% python3 -q
>>> import numpy as np
>>> np.set_printoptions(precision=1, suppress=True, linewidth=120, legacy="1.25")
>>> F = np.loadtxt("mat.csv", delimiter=",")
>>> print(F)
[[ 0.  2.  2.]
 [ 0.  0. -2.]
 [ 0.  0.  0.]]
>>> print(np.poly(F))
[1. 0. 0. 0.]
>>> print(round(float(np.linalg.det(2 * F)), 1), np.round(np.linalg.det(F), 1))
0.0 0.0
>>> print(round(np.linalg.eigvals(F).sum().real, 1))
0.0
>>> print(np.einsum("ii->", F))
0.0
>>> r = np.linalg.matrix_rank(F)
>>> print(r)
2
>>> ns = np.linalg.svd(F)[2][r:].T
>>> print(ns @ ns.T)
[[1. 0. 0.]
 [0. 0. 0.]
 [0. 0. 0.]]
>>> print(F @ ns)
[[0.]
 [0.]
 [0.]]
>>> print(ns[:, 0] / ns[np.abs(ns[:, 0]).round(6).argmax(), 0])
[1. 0. 0.]
>>> print(ns.shape)
(3, 1)
>>> left, sv, Vh = np.linalg.svd(F)
>>> print(np.argmax(sv[:-1] / (sv[1:] + 1e-6)) + 1)
2
>>> print(sv)
[3.2 1.2 0. ]
>>> other = left[:, :2] @ np.diag(sv[:2]) @ Vh[:2]
>>> print(round(float(np.linalg.norm(F - other) / np.linalg.norm(F)), 1))
0.0
>>> print(round(np.abs(F - other).max(), 1))
0.0
>>> left, sv, Vh = np.linalg.svd(F)
>>> V = Vh[:(sv > 1e-8).sum()]
>>> rng = np.random.default_rng(1220)
>>> vec = F[1] + -3 * F[2] + rng.integers(2) * np.eye(3)[1]
>>> print(vec)
[ 0.  0. -2.]
>>> print(np.round(V.T @ V, 1) + 0)
[[0. 0. 0.]
 [0. 1. 0.]
 [0. 0. 1.]]
>>> print(np.linalg.matrix_rank(np.vstack([F, vec])))
2
>>> print(np.diag(V.T @ V))
[0. 1. 1.]
>>> Z = np.array([[0.4, 0.2, -0.2, 2.0]])
>>> J = np.array([[-2],
...     [2],
...     [2],
...     [1],
...     [2],
...     [2],
...     [2],
...     [1],
...     [1],
...     [0],
...     [-1],
...     [-2],
...     [-2],
...     [-1],
...     [0],
...     [2],
...     [2],
...     [-2],
...     [1],
...     [-1],
...     [1],
...     [2],
...     [1],
...     [-1],
...     [-2],
...     [2],
...     [2],
...     [1],
...     [1],
...     [-2],
...     [0],
...     [0],
...     [2],
...     [0],
...     [1]]) @ Z + 0.3 * rng.normal(size=(35, 4))
>>> print(J.round(1) + 0)
[[-0.8 -0.4  0.5 -4.2]
 [ 0.5 -0.1 -0.4  3.9]
 [ 0.8  0.3 -0.2  3.8]
 [ 0.4  0.6 -0.7  2.1]
 [ 0.4  0.6 -0.5  4.3]
 [ 0.6  0.6 -0.5  3.6]
 [ 1.5  0.3 -0.6  4.2]
 [ 0.3  0.  -0.5  2.1]
 [ 0.7  0.4 -0.5  1.3]
 [ 0.  -0.4 -0.1 -0.5]
 [-0.7 -0.2 -0.3 -1.6]
 [-0.9 -0.3  0.8 -4.3]
 [-0.9 -0.4  0.2 -3.8]
 [ 0.3 -0.2  0.9 -1.9]
 [ 0.3  0.4  0.  -0.2]
 [ 0.6 -0.1 -0.4  3.7]
 [ 1.1  0.5 -0.7  3.9]
 [-0.8 -0.3  0.2 -4. ]
 [ 0.8  0.1 -0.3  2.2]
 [-0.4 -0.1  0.4 -2.6]
 [ 0.8  0.7 -0.6  1.6]
 [ 0.5 -0.2 -0.8  3.8]
 [ 0.4  1.  -0.3  2.4]
 [ 0.  -0.6  0.3 -2. ]
 [-1.2 -0.5  0.9 -4.1]
 [ 0.6  0.5 -0.1  3.7]
 [ 0.7  0.  -1.   4.2]
 [ 0.8  0.2 -0.8  2.6]
 [ 0.7  0.2 -0.4  2. ]
 [-1.  -0.8  0.1 -3.8]
 [ 0.   0.   0.   0.3]
 [-0.2  0.1  0.1  0. ]
 [ 0.4  0.5 -1.2  3.8]
 [ 0.  -0.2 -0.2 -0.3]
 [ 0.5  0.2 -0.3  2.1]]
>>> blk = np.stack([J, -1 * J, J[::-1]])
>>> print(np.round(blk.sum(axis=0), 1) + 0)
[[ 0.5  0.2 -0.3  2.1]
 [ 0.  -0.2 -0.2 -0.3]
 [ 0.4  0.5 -1.2  3.8]
 [-0.2  0.1  0.1  0. ]
 [ 0.   0.   0.   0.3]
 [-1.  -0.8  0.1 -3.8]
 [ 0.7  0.2 -0.4  2. ]
 [ 0.8  0.2 -0.8  2.6]
 [ 0.7  0.  -1.   4.2]
 [ 0.6  0.5 -0.1  3.7]
 [-1.2 -0.5  0.9 -4.1]
 [ 0.  -0.6  0.3 -2. ]
 [ 0.4  1.  -0.3  2.4]
 [ 0.5 -0.2 -0.8  3.8]
 [ 0.8  0.7 -0.6  1.6]
 [-0.4 -0.1  0.4 -2.6]
 [ 0.8  0.1 -0.3  2.2]
 [-0.8 -0.3  0.2 -4. ]
 [ 1.1  0.5 -0.7  3.9]
 [ 0.6 -0.1 -0.4  3.7]
 [ 0.3  0.4  0.  -0.2]
 [ 0.3 -0.2  0.9 -1.9]
 [-0.9 -0.4  0.2 -3.8]
 [-0.9 -0.3  0.8 -4.3]
 [-0.7 -0.2 -0.3 -1.6]
 [ 0.  -0.4 -0.1 -0.5]
 [ 0.7  0.4 -0.5  1.3]
 [ 0.3  0.  -0.5  2.1]
 [ 1.5  0.3 -0.6  4.2]
 [ 0.6  0.6 -0.5  3.6]
 [ 0.4  0.6 -0.5  4.3]
 [ 0.4  0.6 -0.7  2.1]
 [ 0.8  0.3 -0.2  3.8]
 [ 0.5 -0.1 -0.4  3.9]
 [-0.8 -0.4  0.5 -4.2]]
>>> print(np.linalg.matrix_rank(blk))
[4 4 4]
>>> print(blk.shape)
(3, 35, 4)
>>> print(np.linalg.norm(blk, axis=(1, 2)))
[18.9 18.9 18.9]
>>> proj = J @ np.linalg.solve(J.T @ J, J.T)
>>> print(np.round(np.diag(proj), 1) + 0)
[0.1 0.2 0.1 0.1 0.2 0.1 0.2 0.  0.1 0.1 0.1 0.1 0.1 0.3 0.1 0.1 0.1 0.1 0.1 0.  0.2 0.2 0.2 0.2 0.1 0.1 0.1 0.1 0.1
 0.2 0.  0.  0.2 0.  0. ]
>>> print(np.linalg.matrix_rank(np.eye(35) - proj))
31
>>> print(np.round(proj @ J[:, 3], 1) + 0)
[-4.2  3.9  3.8  2.1  4.3  3.6  4.2  2.1  1.3 -0.5 -1.6 -4.3 -3.8 -1.9 -0.2  3.7  3.9 -4.   2.2 -2.6  1.6  3.8  2.4
 -2.  -4.1  3.7  4.2  2.6  2.  -3.8  0.3  0.   3.8 -0.3  2.1]
>>> print(round(float(np.trace(proj)), 1))
4.0
>>> print(np.round(np.linalg.eigvalsh(proj), 1) + 0)
[0. 0. 0. 0. 0. 0. 0. 0. 0. 0. 0. 0. 0. 0. 0. 0. 0. 0. 0. 0. 0. 0. 0. 0. 0. 0. 0. 0. 0. 0. 0. 1. 1. 1. 1.]
>>> print(np.linalg.svd(J, compute_uv=False))
[18.6  1.9  1.7  1.5]
>>> J[35]
Traceback (most recent call last):
  File "<python-input-44>", line 1, in <module>
    J[35]
    ~^^^^
IndexError: index 35 is out of bounds for axis 0 with size 35
>>> print(np.count_nonzero(J))
140
>>> print(np.unravel_index(np.abs(J).argmax(), J.shape))
(4, 3)
>>> print(round(np.abs(J).max(), 1))
4.3
